>>> import numpy as np
>>> np.set_printoptions(suppress=True, linewidth=160)
>>> A = np.array([[2, 3, 2, 3, 2, 3],
...     [0, 0, 0, 0, 0, 0],
...     [2, 1, 2, 1, 2, 1],
...     [2, 3, 2, 3, 2, 3],
...     [0, 0, 0, 0, 0, 0],
...     [2, 1, 2, 1, 2, 1]])
>>> Uu, sv, Vt = np.linalg.svd(A)
>>> sv.round(3) + 0
array([10.118,  2.372,  0.   ,  0.   ,  0.   ,  0.   ])
>>> B = Uu[:, :2] @ np.diag(sv[:2]) @ Vt[:2]
>>> round(float(np.linalg.norm(A - B, 2)), 3), np.round(sv[2], 3)
(0.0, np.float64(0.0))
>>> print(np.linalg.matrix_rank(A, rtol=0.05))
2
>>> np.linalg.matrix_rank(B)
np.int64(2)
>>> print(B.round(3) + 0)
[[2. 3. 2. 3. 2. 3.]
 [0. 0. 0. 0. 0. 0.]
 [2. 1. 2. 1. 2. 1.]
 [2. 3. 2. 3. 2. 3.]
 [0. 0. 0. 0. 0. 0.]
 [2. 1. 2. 1. 2. 1.]]
>>> Uu, sv, Vt = np.linalg.svd(A, full_matrices=False)
>>> round(np.sqrt((sv ** 2).sum()), 3), round(float(np.linalg.norm(A)), 3)
(np.float64(10.392), 10.392)
>>> np.allclose(Uu * sv @ Vt, A)
True
>>> (sv > 1e-8).sum()
np.int64(2)
>>> print(np.round(np.abs(Vt[0]), 3))
[0.382 0.433 0.382 0.433 0.382 0.433]
>>> print(np.round(A @ np.linalg.pinv(A) @ A, 3))
[[2. 3. 2. 3. 2. 3.]
 [0. 0. 0. 0. 0. 0.]
 [2. 1. 2. 1. 2. 1.]
 [2. 3. 2. 3. 2. 3.]
 [0. 0. 0. 0. 0. 0.]
 [2. 1. 2. 1. 2. 1.]]
>>> print(round(float(np.trace(np.linalg.pinv(A) @ A)), 3))
2.0
>>> X = np.loadtxt("out14.csv", delimiter=",")
>>> print(X)
[[ 2.  2.  0.  0.  0.]
 [ 4.  4.  2.  2.  1.]
 [ 4.  5.  2.  4.  2.]
 [ 6.  5.  2.  6.  4.]
 [ 6.  5.  4.  8.  4.]
 [ 8.  5.  6. 10.  4.]
 [ 8.  5.  6. 10.  5.]
 [ 8.  7.  7. 11.  5.]
 [ 8.  8.  9. 13.  5.]
 [ 9. 10. 11. 13.  5.]
 [11. 10. 12. 15.  6.]
 [13. 11. 13. 17.  6.]
 [14. 12. 13. 19.  7.]
 [15. 13. 15. 19.  9.]
 [15. 15. 17. 19.  9.]
 [17. 16. 19. 21. 10.]
 [18. 16. 20. 23. 10.]
 [18. 17. 20. 24. 11.]
 [18. 17. 20. 24. 13.]
 [19. 17. 20. 26. 13.]
 [19. 17. 22. 26. 13.]
 [19. 17. 23. 27. 13.]
 [21. 19. 25. 29. 14.]
 [23. 19. 25. 30. 16.]
 [23. 21. 27. 30. 17.]
 [24. 22. 27. 32. 17.]
 [25. 23. 28. 33. 17.]
 [27. 25. 29. 34. 17.]
 [28. 27. 31. 35. 19.]
 [29. 29. 31. 35. 20.]
 [31. 29. 33. 35. 20.]
 [33. 30. 33. 36. 21.]
 [34. 31. 33. 36. 22.]
 [34. 31. 34. 38. 24.]]
>>> np.argsort(-np.linalg.norm(X, axis=0).round(6), kind="stable")[:3]
array([3, 2, 0])
>>> print(round(np.log10(np.linalg.cond(X))))
2
>>> print(np.round(np.abs(np.linalg.svd(X)[2][-1]), 3))
[0.681 0.582 0.282 0.221 0.262]
